% ipython --no-banner

In [1]: import numpy as np

In [2]: from numpy import linalg as LA

In [3]: np.set_printoptions(precision=3, suppress=True, linewidth=140, floatmode="fixed")

In [4]: rd = lambda a: np.round(a, 3) + 0

In [5]: A2 = np.array([[2, 2, 0]])

In [6]: mat = A2.T @ A2

In [7]: mat
Out[7]: 
array([[4, 4, 0],
       [4, 4, 0],
       [0, 0, 0]])

In [8]: hat = np.triu(np.array([[-2, -1, 3], [3, 2, -3], [-1, 3, -1]]), 1) + np.eye(3)

In [9]: A2 = hat @ mat @ LA.inv(hat)

In [10]: np.trace(A2), np.trace(mat)
Out[10]: (np.float64(8.0), np.int64(8))

In [11]: A2
Out[11]: 
array([[ 0.000,  0.000,  0.000],
       [ 4.000,  8.000, 12.000],
       [ 0.000,  0.000,  0.000]])

In [12]: hat @ mat - mat @ hat
Out[12]: 
array([[-4.000,  0.000,  0.000],
       [ 0.000,  4.000,  0.000],
       [ 0.000,  0.000,  0.000]])

In [13]: np.poly(A2)
Out[13]: array([ 1.000, -8.000,  0.000,  0.000])

In [14]: rd(LA.det(A2))
Out[14]: np.float64(0.0)

In [15]: A2 = np.array([[1, 2, 2, 0], [0, 1, 0, 0], [2, 0, 2, 1], [1, 2, 1, 1]])

In [16]: E = A2 + A2.T

In [17]: E
Out[17]: 
array([[2, 2, 4, 1],
       [2, 2, 0, 2],
       [4, 0, 4, 2],
       [1, 2, 2, 2]])

In [18]: vals, evecs = LA.eigh(E)

In [19]: x = np.array([3, 1, 1, 2])

In [20]: rd(LA.eigvalsh(E[1:, 1:]))
Out[20]: array([-0.494,  2.890,  5.604])

In [21]: rd(evecs * np.abs(vals) @ evecs.T)
Out[21]: 
array([[3.805, 0.710, 2.543, 1.885],
       [0.710, 2.923, 1.042, 1.367],
       [2.543, 1.042, 5.177, 1.285],
       [1.885, 1.367, 1.285, 2.434]])

In [22]: np.abs(E).sum(axis=1).max(), rd(np.abs(vals).max())
Out[22]: (np.int64(10), np.float64(8.492))

In [23]: x @ E @ x / (x @ x), rd(vals[0]), rd(vals[-1])
Out[23]: (np.float64(6.4), np.float64(-2.169), np.float64(8.492))

In [24]: x @ E @ x
Out[24]: np.int64(96)
